In [1]: import numpy as np

In [2]: np.set_printoptions(precision=1, suppress=True, linewidth=200, legacy="1.25")

In [3]: feats = np.load("case10.npy")

In [4]: feats
Out[4]: 
array([[-0.9, -9.2,  2.5, -0.9, -1.6, -0.7,  1.8, -0.1, -0.2,  0.4,  1.1,  0.4],
       [-2.2,  6.9,  2.9,  3.5,  1.3,  3.6,  1.9,  0.5,  0.4, -2. ,  0.1,  1.8],
       [ 3.8, -2.8,  0.8, -0.2, -1.9, -2.7, -5.9, -1.1, -1. ,  0.5,  4.2,  3.4],
       [ 2. ,  0.8, -4.5, -0.1,  6.2,  2.1, -1. , -0.1,  0.9,  1.8,  4.3, -3. ],
       [ 4. , -2.2,  1.2, -2.8, -2. ,  2.2, -0.5,  5. ,  4.3,  3.9, -1.7, -0.1],
       [ 4. , -0.2,  1.2, -0.2, -2.7, -3. ,  0.3,  4.9, -2.1, -5.8, -1.9, -0.3],
       [-3.4,  1. , -5. ,  0.8, -2.2,  1.1, -5.3, -2.2,  2.5,  3.9,  0.7, -0.9],
       [-3.9,  5.7,  2.4, -2.9, -0.1,  1. , -0.1,  4.9,  2. , -1.7,  2.3, -0.5],
       [ 2.1, -0.2, -1.2,  0.6,  2. , -1.5,  3.1, -0.1,  0.3, -2.9,  8.3,  0. ],
       [-6. ,  2.8,  2.5,  4.3,  0.8,  0.2,  0.5, -2. ,  3.5, -1.6,  1.8, -2.8],
       [-0.6,  2.1,  1.9,  1.6,  7. ,  4.3, -1.1,  1.6, -2. , -2.2, -0.1,  2.9],
       [-1.5,  2.4, -2.8, -3.2,  1.3,  3.5,  1.6,  2.6,  0.3,  0.3,  3.4, -6.2],
       [ 2.1, -1.7, -0.4, -6.5,  1.6, -0.6, -0.6,  4.1,  2.1, -4.4, -0.3,  2.6],
       [-4.7, -1.8, -3.1,  0.2, -2.1, -0.6,  3.9,  3.3, -3.5,  0.3, -4.6,  0. ]])

In [5]: proj = feats @ np.linalg.solve(feats.T @ feats, feats.T)

In [6]: proj @ feats[:, 9]
Out[6]: array([ 0.4, -2. ,  0.5,  1.8,  3.9, -5.8,  3.9, -1.7, -2.9, -1.6, -2.2,  0.3, -4.4,  0.3])

In [7]: np.allclose(proj @ proj, proj)
Out[7]: True

In [8]: np.round(np.linalg.eigvalsh(proj), 1) + 0
Out[8]: array([0., 0., 1., 1., 1., 1., 1., 1., 1., 1., 1., 1., 1., 1.])

In [9]: np.linalg.matrix_rank(np.eye(14) - proj)
Out[9]: 2

In [10]: r0, g = feats[10], feats[13]

In [11]: round(float(r0 @ g), 1)
Out[11]: -16.0

In [12]: p = (r0 @ g) / (r0 @ r0) * r0

In [13]: round(np.linalg.norm(r0 + g) ** 2 + np.linalg.norm(r0 - g) ** 2, 1)
Out[13]: 397.6

In [14]: p.round(1) + 0
Out[14]: array([ 0.1, -0.3, -0.3, -0.3, -1.1, -0.7,  0.2, -0.3,  0.3,  0.4,  0. , -0.5])

In [15]: arr = np.loadtxt("out16.csv", delimiter=",")

In [16]: arr
Out[16]: 
array([[0., 1., 1., 0., 1., 1., 1., 0., 1.],
       [1., 0., 0., 0., 0., 0., 1., 0., 0.],
       [1., 0., 0., 0., 0., 0., 0., 1., 0.],
       [0., 0., 0., 0., 1., 0., 0., 1., 0.],
       [1., 0., 0., 1., 0., 0., 0., 1., 0.],
       [1., 0., 0., 0., 0., 0., 0., 0., 0.],
       [1., 1., 0., 0., 0., 0., 0., 0., 1.],
       [0., 0., 1., 1., 1., 0., 0., 0., 1.],
       [1., 0., 0., 0., 0., 0., 1., 1., 0.]])

In [17]: vals, evecs = np.linalg.eigh(arr)

In [18]: vec = np.array([-2, 2, 3, 1, 1, -1, 2, -3, 3])

In [19]: np.abs(arr).sum(axis=1).max(), round(float(np.abs(vals).max()), 1)
Out[19]: (6.0, 3.3)

In [20]: np.round(np.linalg.eigvalsh(arr[1:, 1:]), 1) + 0
Out[20]: array([-2. , -1.2, -1. ,  0. ,  0. ,  0.4,  1.4,  2.4])

In [21]: left, sig, Vt = np.linalg.svd(arr)

In [22]: evecs = Vt[:(sig > 1e-8).sum()]

In [23]: rng = np.random.default_rng(606576)

In [24]: vec = arr[1] + 5 * arr[0] + rng.integers(2) * np.eye(9)[3]

In [25]: vec
Out[25]: array([1., 5., 5., 1., 5., 5., 6., 0., 5.])

In [26]: np.allclose(evecs.T @ evecs @ vec, vec)
Out[26]: True

In [27]: np.round(evecs.T @ evecs, 1) + 0
Out[27]: 
array([[ 1. ,  0. ,  0. ,  0. ,  0. ,  0. ,  0. ,  0. ,  0. ],
       [ 0. ,  0.8, -0.3,  0. ,  0. ,  0.2,  0. ,  0. ,  0.2],
       [ 0. , -0.3,  0.7,  0. ,  0. ,  0.3,  0. ,  0. ,  0.3],
       [ 0. ,  0. ,  0. ,  1. ,  0. ,  0. ,  0. ,  0. ,  0. ],
       [ 0. ,  0. ,  0. ,  0. ,  1. ,  0. ,  0. ,  0. ,  0. ],
       [ 0. ,  0.2,  0.3,  0. ,  0. ,  0.7,  0. ,  0. , -0.2],
       [ 0. ,  0. ,  0. ,  0. ,  0. ,  0. ,  1. ,  0. ,  0. ],
       [ 0. ,  0. ,  0. ,  0. ,  0. ,  0. ,  0. ,  1. ,  0. ],
       [ 0. ,  0.2,  0.3,  0. ,  0. , -0.2,  0. ,  0. ,  0.8]])

In [28]: np.diag(evecs.T @ evecs)
Out[28]: array([1. , 0.8, 0.7, 1. , 1. , 0.7, 1. , 1. , 0.8])

In [29]: rk = np.linalg.matrix_rank(arr)

In [30]: rk
Out[30]: 8

In [31]: null = np.linalg.svd(arr)[2][rk:].T

In [32]: np.round(arr @ null, 1) + 0
Out[32]: 
array([[0.],
       [0.],
       [0.],
       [0.],
       [0.],
       [0.],
       [0.],
       [0.],
       [0.]])

In [33]: np.round(null @ null.T, 1) + 0
Out[33]: 
array([[ 0. ,  0. ,  0. ,  0. ,  0. ,  0. ,  0. ,  0. ,  0. ],
       [ 0. ,  0.2,  0.3,  0. ,  0. , -0.2,  0. ,  0. , -0.2],
       [ 0. ,  0.3,  0.3,  0. ,  0. , -0.3,  0. ,  0. , -0.3],
       [ 0. ,  0. ,  0. ,  0. ,  0. ,  0. ,  0. ,  0. ,  0. ],
       [ 0. ,  0. ,  0. ,  0. ,  0. ,  0. ,  0. ,  0. ,  0. ],
       [ 0. , -0.2, -0.3,  0. ,  0. ,  0.2,  0. ,  0. ,  0.2],
       [ 0. ,  0. ,  0. ,  0. ,  0. ,  0. ,  0. ,  0. ,  0. ],
       [ 0. ,  0. ,  0. ,  0. ,  0. ,  0. ,  0. ,  0. ,  0. ],
       [ 0. , -0.2, -0.3,  0. ,  0. ,  0.2,  0. ,  0. ,  0.2]])

In [34]: [int(np.linalg.matrix_rank(arr[:, :j + 1])) for j in range(9)]
Out[34]: [1, 2, 3, 4, 5, 6, 7, 8, 8]
